$ python3 -q
>>> import numpy as np
>>> np.set_printoptions(precision=1, suppress=True, linewidth=160, sign=" ")
>>> rng = np.random.default_rng(8087)
>>> m1 = np.eye(13, dtype=int)[rng.permutation(13)]
>>> print(m1)
[[ 0  0  0  1  0  0  0  0  0  0  0  0  0]
 [ 0  0  0  0  0  0  0  0  0  1  0  0  0]
 [ 0  0  0  0  0  1  0  0  0  0  0  0  0]
 [ 0  0  0  0  0  0  0  0  0  0  0  0  1]
 [ 0  0  0  0  0  0  0  0  0  0  0  1  0]
 [ 0  0  0  0  1  0  0  0  0  0  0  0  0]
 [ 0  0  1  0  0  0  0  0  0  0  0  0  0]
 [ 0  0  0  0  0  0  1  0  0  0  0  0  0]
 [ 0  1  0  0  0  0  0  0  0  0  0  0  0]
 [ 1  0  0  0  0  0  0  0  0  0  0  0  0]
 [ 0  0  0  0  0  0  0  0  0  0  1  0  0]
 [ 0  0  0  0  0  0  0  1  0  0  0  0  0]
 [ 0  0  0  0  0  0  0  0  1  0  0  0  0]]
>>> vec = np.array([-2, 0, 2, -2, -2, 2, -1, -1, -2, 2, -1, -1, 1])
>>> print(round(np.linalg.norm(vec), 1), round(np.linalg.norm(m1 @ vec), 1))
5.7 5.7
>>> print(round(np.linalg.det(m1), 1))
1.0
>>> print([p for p in range(1, 25) if np.allclose(np.linalg.matrix_power(m1, p), np.eye(13))])
[6, 12, 18, 24]
>>> print(13 - np.linalg.matrix_rank(m1 - np.eye(13), tol=1e-8))
3
>>> print(np.abs(np.linalg.eigvals(m1)))
[ 1.  1.  1.  1.  1.  1.  1.  1.  1.  1.  1.  1.  1.]
>>> W1 = np.array([[-7, -5],
...     [-8, 0],
...     [7, 2],
...     [9, -5],
...     [2, -4],
...     [8, -1],
...     [-4, 6],
...     [-7, 4],
...     [-6, 9],
...     [-3, -5],
...     [2, 7],
...     [6, 9],
...     [-2, -1]])
>>> coef = np.array([5, 6])
>>> act = np.maximum(m1 @ W1 + coef, 0)
>>> print((act > 0).astype(int))
[[ 1  1]
 [ 1  1]
 [ 1  1]
 [ 1  1]
 [ 1  1]
 [ 1  1]
 [ 1  1]
 [ 1  1]
 [ 0  1]
 [ 0  1]
 [ 1  1]
 [ 0  1]
 [ 0  1]]
>>> print((act > 0).mean(axis=0))
[ 0.7  1. ]
>>> basis = np.array([[1, 2], [0, 1]])
>>> print(W1 @ basis)
[[ -7 -19]
 [ -8 -16]
 [  7  16]
 [  9  13]
 [  2   0]
 [  8  15]
 [ -4  -2]
 [ -7 -10]
 [ -6  -3]
 [ -3 -11]
 [  2  11]
 [  6  21]
 [ -2  -5]]
>>> print((act @ basis).round(6).argmax(axis=1))
[ 1  1  1  1  1  1  1  1  1  1  1  1  1]
>>> F = np.load("out0.npy")
>>> print(F)
[[ -5.    7.8  -2.6   4.3  -0.4   2.3   2.7  -3.4 -10.6   2.3  -1.    4.7]
 [  8.8 -12.7   3.7   0.2   3.4  -3.9   9.3   0.   -1.5  -7.  -11.   -2.2]
 [-13.5   2.7   1.9 -11.2  -0.6   1.9   2.5  -6.3  -4.8   7.6  -1.6  -3.7]
 [ -6.    6.3   1.4   6.4  -4.9  -3.5  -3.8  -5.4   7.8   9.9  -0.6  -3.2]
 [  9.2  -8.    1.9  -2.1   5.7  -0.8   0.9   1.2   3.4  -4.8  11.9   5.4]
 [ 10.   10.5  -4.1  -3.9  -7.1   3.   -0.2  10.6  11.6   0.5  -1.1  -1.7]
 [  5.    7.   11.7  -5.5   8.6   4.9  -4.3   0.3  -0.4  -2.   -7.4  -3.1]
 [ -0.9   9.1  -0.8   1.3  -2.2   0.8   2.8   0.8   5.6  -2.5   4.   -2.2]
 [ -8.1  10.9   2.1   0.8  -0.6  12.5  -2.2   0.8 -12.4   8.2   2.6  -5.2]
 [  3.8  -8.5  11.1   1.1   2.  -12.   -7.6  -1.9   0.6  -3.4  -1.9  -1.7]
 [  6.4  -9.6  -6.1   5.4  -4.3 -15.4  -4.9  -1.3   5.5   2.3  -2.1  -0.9]
 [  3.1  -0.3  11.3  -0.4  -0.3   4.1   0.7  -6.9   7.5   4.3  -0.7   1.8]]
>>> u, r1 = F[7], F[5]
>>> print(round(float(u @ r1), 1))
173.8
>>> pr = (u @ r1) / (u @ u) * u
>>> print(np.round(np.linalg.norm(u + r1) ** 2 + np.linalg.norm(u - r1) ** 2, 1))
1422.7
>>> G = F.T @ F
>>> print(np.allclose(G, G.T))
True
>>> print(np.linalg.eigvalsh(G)[::-1])
[ 1790.8   852.1   743.9   604.8   363.    257.6   193.6    99.7    64.4    35.2    26.7     3.5]
>>> vec = np.array([1, 0, 7, 7, 3, 2, 2, 5, 5, 6, 0, 3])
>>> print((F @ vec).argmax())
11
>>> print((F * vec).sum(axis=1))
[-26.4   1.  -92.6  81.1  35.5  47.2  53.6  13.6   6.6  24.  -19.9 122.3]
>>> print(np.einsum("ij,j->i", F, vec))
[-26.4   1.  -92.6  81.1  35.5  47.2  53.6  13.6   6.6  24.  -19.9 122.3]
>>> print(np.sign((F @ vec).round(6)))
[-1.  1. -1.  1.  1.  1.  1.  1.  1.  1. -1.  1.]
>>> vec = np.array([-2, 1, 2, -4, 0, 0, 2, 2, 1, -5, 2, 4])
>>> target = F @ vec
>>> coef, lr = np.zeros(12), 1 / np.linalg.norm(F, 2) ** 2
>>> for i in range(25):
...     coef -= lr * F.T @ (F @ coef - target)
...     if i % 5 == 0: print(i, round(np.linalg.norm(F @ coef - target), 1))
... 
0 102.9
5 47.8
10 34.5
15 27.2
20 22.3
>>> print(round(float(np.linalg.cond(F)), 1))
22.5
>>> print(coef)
[-0.7  0.8  0.7 -3.8  1.3  0.6  1.9  0.7  0.9 -4.1  2.3  2.2]
>>> other = np.array([[0, 5, 4],
...     [0, -1, -3],
...     [1, -2, -4],
...     [-4, 5, 0],
...     [2, -5, 5],
...     [1, 3, -5],
...     [-4, 1, -2],
...     [-4, -2, -5],
...     [0, -1, 0],
...     [-4, 4, -1],
...     [0, 5, 5],
...     [2, 0, -3]])
>>> print(np.einsum("ij->j", F))
[ 12.8  15.2  31.5  -3.6  -0.7  -6.1  -4.1 -11.5  12.3  15.4  -8.9 -12. ]
>>> other @ F
Traceback (most recent call last):
  File "<python-input-41>", line 1, in <module>
    other @ F
    ~~~~~~^~~
ValueError: matmul: Input operand 1 has a mismatch in its core dimension 0, with gufunc signature (n?,k),(k,m?)->(n?,m?) (size 12 is different from 3)
>>> K = np.load("sample16.npy")
>>> print(K)
[[ 1.8 -0.6  1.2 -0.1 -0.1  2.2 -1.7  0.8]
 [-0.3  0.2  0.8 -0.1 -1.   0.2 -1.9  1.3]
 [-0.5 -0.9  0.  -0.5  0.1 -1.1  1.3  0.4]
 [ 1.8 -1.   1.3  0.   0.2  2.3 -2.1  0.4]
 [ 1.   0.5 -1.3  2.6  0.2 -0.8 -0.5 -0.8]]
>>> th = np.radians(15)
>>> R = np.eye(8)
>>> R[5, 5] = R[4, 4] = np.cos(th)
>>> R[5, 4], R[4, 5] = -np.sin(th), np.sin(th)
>>> print(R)
[[ 1.   0.   0.   0.   0.   0.   0.   0. ]
 [ 0.   1.   0.   0.   0.   0.   0.   0. ]
 [ 0.   0.   1.   0.   0.   0.   0.   0. ]
 [ 0.   0.   0.   1.   0.   0.   0.   0. ]
 [ 0.   0.   0.   0.   1.   0.3  0.   0. ]
 [ 0.   0.   0.   0.  -0.3  1.   0.   0. ]
 [ 0.   0.   0.   0.   0.   0.   1.   0. ]
 [ 0.   0.   0.   0.   0.   0.   0.   1. ]]
>>> other = K @ R.T
>>> print(round(float(np.linalg.det(R)), 1), np.round(np.trace(R), 1))
1.0 7.9
>>> print(np.linalg.svd(K, compute_uv=False), np.linalg.svd(other, compute_uv=False))
[ 5.8  3.5  2.2  1.2  0.5] [ 5.8  3.5  2.2  1.2  0.5]
>>> print(other.round(1) + 0)
[[ 1.8 -0.6  1.2 -0.1  0.5  2.2 -1.7  0.8]
 [-0.3  0.2  0.8 -0.1 -0.9  0.5 -1.9  1.3]
 [-0.5 -0.9  0.  -0.5 -0.2 -1.1  1.3  0.4]
 [ 1.8 -1.   1.3  0.   0.8  2.2 -2.1  0.4]
 [ 1.   0.5 -1.3  2.6  0.  -0.8 -0.5 -0.8]]
>>> print(np.abs(other - K).max(axis=0))
[ 0.   0.   0.   0.   0.6  0.3  0.   0. ]
>>> print(np.allclose(np.linalg.norm(K, axis=1), np.linalg.norm(other, axis=1)))
True
>>> arr = np.load("mat.npy")
>>> print(arr.round(1) + 0)
[[-0.1  0.4 -0.1  0.4 -0.4 -0.3  0.3 -0.1]
 [ 0.  -0.1  0.4 -0.5 -0.2  0.   0.1 -0.2]
 [-0.1 -0.3  0.   0.1 -0.2 -0.4  0.4  0.3]
 [ 0.   0.  -0.2 -0.2  0.1 -0.7 -0.1  0. ]
 [-0.2 -0.4  0.1  0.1 -0.4  0.1  0.1 -0.4]
 [ 0.3  0.   0.5  0.4  0.5 -0.2  0.1 -0.4]
 [ 0.   0.3  0.2 -0.2  0.  -0.1 -0.6  0.1]
 [ 0.1 -0.2 -0.1 -0.1  0.   0.1  0.   0. ]
 [-0.4 -0.1  0.2 -0.2 -0.1 -0.2 -0.3 -0.4]
 [ 0.2  0.1  0.6 -0.2 -0.2 -0.1  0.2  0.4]
 [-0.4  0.3 -0.1 -0.4  0.4  0.1  0.5 -0.1]
 [-0.4 -0.5  0.1  0.1  0.3 -0.2 -0.2  0.4]
 [-0.6  0.3  0.3  0.4  0.   0.2 -0.1  0.2]]
>>> # orthonormal columns
>>> print(np.linalg.norm(arr, axis=0))
[ 1.  1.  1.  1.  1.  1.  1.  1.]
>>> print(round(float(arr[:, 6] @ arr[:, 7]), 1))
-0.0
>>> u, r1 = arr[2], arr[0]
>>> print(round(u @ u, 1))
0.5
>>> pr = (u @ r1) / (u @ u) * u
>>> print(np.linalg.matrix_rank(np.outer(u, r1)))
1
>>> print(pr.round(1) + 0)
[ 0.  -0.1  0.   0.   0.  -0.1  0.1  0.1]
>>> other = np.c_[arr[:, :7] @ np.array([[1, -2, 1, 1, 2, 2, -2],
...     [-3, 3, 1, 0, 3, 1, 0],
...     [0, -1, -1, -1, 1, -3, 3],
...     [2, 1, 2, 0, 3, -1, 3],
...     [0, -3, -2, -1, 0, -2, 0],
...     [3, 1, 3, 0, 3, 2, 0],
...     [0, -1, -1, -3, -1, 2, 2]]), np.array([4, 5, 5, 2, 0, 0, 1, 1, 1, 2, 5, 3, 0])]
>>> print(other.round(1) + 0)
[[-1.6  2.6  0.8 -0.4  1.   0.7  1.6  4. ]
 [-0.6 -0.4 -1.  -0.4 -1.2 -0.3  0.   5. ]
 [-0.3 -1.  -1.5 -1.2 -2.3 -0.3  1.2  5. ]
 [-2.6 -0.5 -2.2  0.5 -2.7 -1.  -1.4  2. ]
 [ 1.6  0.3  0.4 -0.2 -1.2 -0.1  1.3  0. ]
 [ 0.5 -2.6 -1.3 -1.   1.4 -2.8  2.3  0. ]
 [-1.6  1.1  0.2  1.6  0.8 -1.2 -1.3  1. ]
 [ 1.  -0.7  0.3  0.4 -0.3  0.6 -0.9  1. ]
 [-1.4  0.6 -1.3  0.4 -1.8 -2.   0.   1. ]
 [-0.9 -0.6 -0.8 -0.7  0.1 -0.4  1.   2. ]
 [-1.9 -0.4 -2.1 -2.3 -1.7  0.2  0.4  5. ]
 [ 0.8 -1.5 -1.6 -0.2 -2.1 -2.8  0.9  3. ]
 [ 0.   2.5  1.  -0.4  1.8 -1.9  2.9  0. ]]
>>> print(np.linalg.norm(np.linalg.qr(arr)[0].T @ other, axis=0) ** 2 / ((other ** 2).sum(axis=0) + 1e-12))
[ 1.   1.   1.   1.   1.   1.   1.   0.7]
>>> vec = np.array([-2, 4, 2, -1, 5, 5, 0, -3])
>>> target = arr @ vec
>>> print(np.round(np.linalg.solve(arr.T @ arr, arr.T @ target), 1) + 0)
[-2.  4.  2. -1.  5.  5.  0. -3.]
>>> target = target + 0.1 * rng.normal(size=13)
>>> print(target)
[-1.5  0.6 -4.5 -3.5 -1.7  2.9  0.5 -0.5  0.7 -1.6  4.9 -2.   2.5]
>>> coef, *_ = np.linalg.lstsq(arr, target)
>>> print(coef.round())
[-2.  4.  2. -1.  5.  5. -0. -3.]
>>> print(coef.round(1) + 0)
[-1.9  4.   1.9 -0.9  4.9  5.2  0.  -2.9]
>>> print([round(float(np.linalg.norm(np.linalg.solve(arr.T @ arr + lam * np.eye(8), arr.T @ target))), 2) for lam in (0, 1, 10, 100)])
[9.13, 4.57, 0.83, 0.09]
>>> vec = np.array([0, 0, 2, 1, 2, 2, 2, 2])
>>> a = np.maximum(arr @ vec, 0)
>>> print(arr.T @ a)
[-1.1  0.3  2.1  0.3  1.2 -0.4  0.8  0.8]
>>> print(np.round(arr * (a > 1e-9)[:, None], 1) + 0)
[[ 0.   0.   0.   0.   0.   0.   0.   0. ]
 [ 0.   0.   0.   0.   0.   0.   0.   0. ]
 [-0.1 -0.3  0.   0.1 -0.2 -0.4  0.4  0.3]
 [ 0.   0.   0.   0.   0.   0.   0.   0. ]
 [ 0.   0.   0.   0.   0.   0.   0.   0. ]
 [ 0.3  0.   0.5  0.4  0.5 -0.2  0.1 -0.4]
 [ 0.   0.   0.   0.   0.   0.   0.   0. ]
 [ 0.   0.   0.   0.   0.   0.   0.   0. ]
 [ 0.   0.   0.   0.   0.   0.   0.   0. ]
 [ 0.2  0.1  0.6 -0.2 -0.2 -0.1  0.2  0.4]
 [-0.4  0.3 -0.1 -0.4  0.4  0.1  0.5 -0.1]
 [-0.4 -0.5  0.1  0.1  0.3 -0.2 -0.2  0.4]
 [-0.6  0.3  0.3  0.4  0.   0.2 -0.1  0.2]]
>>> print(np.maximum(arr @ vec, 0) - np.maximum(-arr @ vec, 0))
[-0.9 -0.3  0.4 -2.2 -0.8  1.5 -1.2 -0.1 -2.   1.5  1.3  0.9  1.5]
>>> print(np.maximum(arr @ (3 * vec), 0))
[ 0.   0.   1.1  0.   0.   4.5  0.   0.   0.   4.5  3.9  2.8  4.4]
>>> X = np.load("run19.npy")
>>> print(X.round(1) + 0)
[[ 0.2  0.   0.1 -0.1 -0.4 -0.1]
 [ 0.   0.   0.   0.   0.1  0. ]
 [ 0.1  0.   0.1  0.  -0.2 -0.1]
 [-0.1  0.   0.   0.   0.2  0. ]
 [-0.4  0.1 -0.2  0.2  0.6  0.2]
 [-0.1  0.  -0.1  0.   0.2  0.1]]
>>> G = X.T @ X
>>> print(np.allclose(G, G.T))
True
>>> print(np.round(np.diag(G), 1) + 0)
[ 0.2  0.   0.1  0.   0.6  0.1]
>>> print(np.round(np.trace(G), 1), round((X ** 2).sum(), 1))
1.0 1.0
>>> print(np.round(np.linalg.svd(X, compute_uv=False) ** 2, 1) + 0)
[ 1.  0.  0.  0.  0.  0.]
>>> other = arr / np.linalg.norm(arr, axis=1, keepdims=True)
>>> G = other @ other.T
>>> print(np.argwhere(np.triu(np.abs(G) > 0.95, 1)))
[]
>>> print((G - 2 * np.eye(13)).round(6).argmax(axis=1))
[  2   9  11   8   8   8   8   4   1   1   1   2  11]
>>> Uu, sigma, VT = np.linalg.svd(X, full_matrices=False)
>>> print(np.round(VT @ VT.T, 1) + 0)
[[ 1.  0.  0.  0.  0.  0.]
 [ 0.  1.  0.  0.  0.  0.]
 [ 0.  0.  1.  0.  0.  0.]
 [ 0.  0.  0.  1.  0.  0.]
 [ 0.  0.  0.  0.  1.  0.]
 [ 0.  0.  0.  0.  0.  1.]]
>>> print(np.allclose(Uu * sigma @ VT, X))
True
>>> print(sigma.round(1) + 0)
[ 1.  0.  0.  0.  0.  0.]
>>> print(np.round(Uu.T @ X @ VT.T, 1) + 0)
[[ 1.  0.  0.  0.  0.  0.]
 [ 0.  0.  0.  0.  0.  0.]
 [ 0.  0.  0.  0.  0.  0.]
 [ 0.  0.  0.  0.  0.  0.]
 [ 0.  0.  0.  0.  0.  0.]
 [ 0.  0.  0.  0.  0.  0.]]
>>> print(Uu.shape, sigma.shape, VT.shape)
(6, 6) (6,) (6, 6)
>>> print(np.abs(VT[0]))
[ 0.5  0.1  0.2  0.2  0.8  0.2]
>>> print(round(np.sqrt((sigma ** 2).sum()), 1), round(np.linalg.norm(X), 1))
1.0 1.0
>>> W0 = np.load("block13.npy")
>>> print(W0)
[[-0.1  0.2 -1.2  0.1  2.1 -1.  -0.1 -2.2]
 [ 0.   0.1 -1.2 -0.1  2.5 -1.1  0.  -2.2]
 [ 0.   0.1  0.   0.1 -0.1 -0.1  0.   0.2]
 [ 0.  -0.1  2.2 -0.1 -4.8  2.5 -0.1  4.5]
 [-0.1  0.1 -0.7  0.   1.6 -0.6  0.  -1.6]
 [-0.2 -0.1 -0.3  0.1  1.1 -0.6  0.  -1. ]
 [ 0.   0.1 -0.9 -0.2  1.4 -0.8  0.2 -1.6]
 [ 0.   0.1  0.9 -0.1 -1.6  0.9  0.2  1.8]
 [ 0.1  0.1  1.7  0.1 -3.4  1.7 -0.1  3.5]
 [ 0.  -0.1 -1.2  0.   2.3 -1.1 -0.1 -2.3]
 [ 0.  -0.1  0.8 -0.2 -1.9  0.9 -0.1  1.8]
 [-0.1  0.1  0.  -0.1 -0.4  0.   0.1  0.2]
 [ 0.  -0.1 -1.1  0.   1.9 -1.1  0.2 -1.9]
 [-0.1 -0.1 -1.1  0.1  2.3 -1.   0.  -2.3]
 [ 0.  -0.3  0.5 -0.1 -1.4  0.5  0.   1.3]
 [ 0.   0.1 -0.5 -0.1  0.8 -0.5  0.1 -0.6]
 [-0.1 -0.1 -0.9 -0.4  2.  -1.1  0.1 -2.1]
 [ 0.   0.1 -2.2  0.2  4.2 -2.1 -0.1 -4.3]
 [ 0.   0.1  0.4 -0.1 -0.9  0.5 -0.1  1. ]
 [ 0.2  0.  -0.1 -0.1  0.1 -0.1  0.  -0.3]
 [ 0.   0.  -0.1 -0.1  0.1 -0.1 -0.2 -0.3]
 [ 0.1 -0.3  1.3  0.1 -2.   1.1  0.   1.9]
 [ 0.1  0.  -0.9 -0.1  1.6 -0.9 -0.1 -1.8]
 [-0.1  0.1 -2.   0.   3.4 -1.8 -0.1 -3.3]]
>>> Uu, sigma, VT = np.linalg.svd(W0)
>>> print(sigma)
[ 16.9   0.8   0.7   0.6   0.5   0.4   0.4   0.3]
>>> other = Uu[:, :1] @ np.diag(sigma[:1]) @ VT[:1]
>>> print(round(np.abs(W0 - other).max(), 1))
0.4
>>> print(round(np.linalg.norm(W0 - other, 2), 1), round(sigma[1], 1))
0.8 0.8
>>> print(round(float(np.linalg.norm(W0 - other) / np.linalg.norm(W0)), 1))
0.1
>>> print(np.linalg.matrix_rank(W0, rtol=0.05))
1
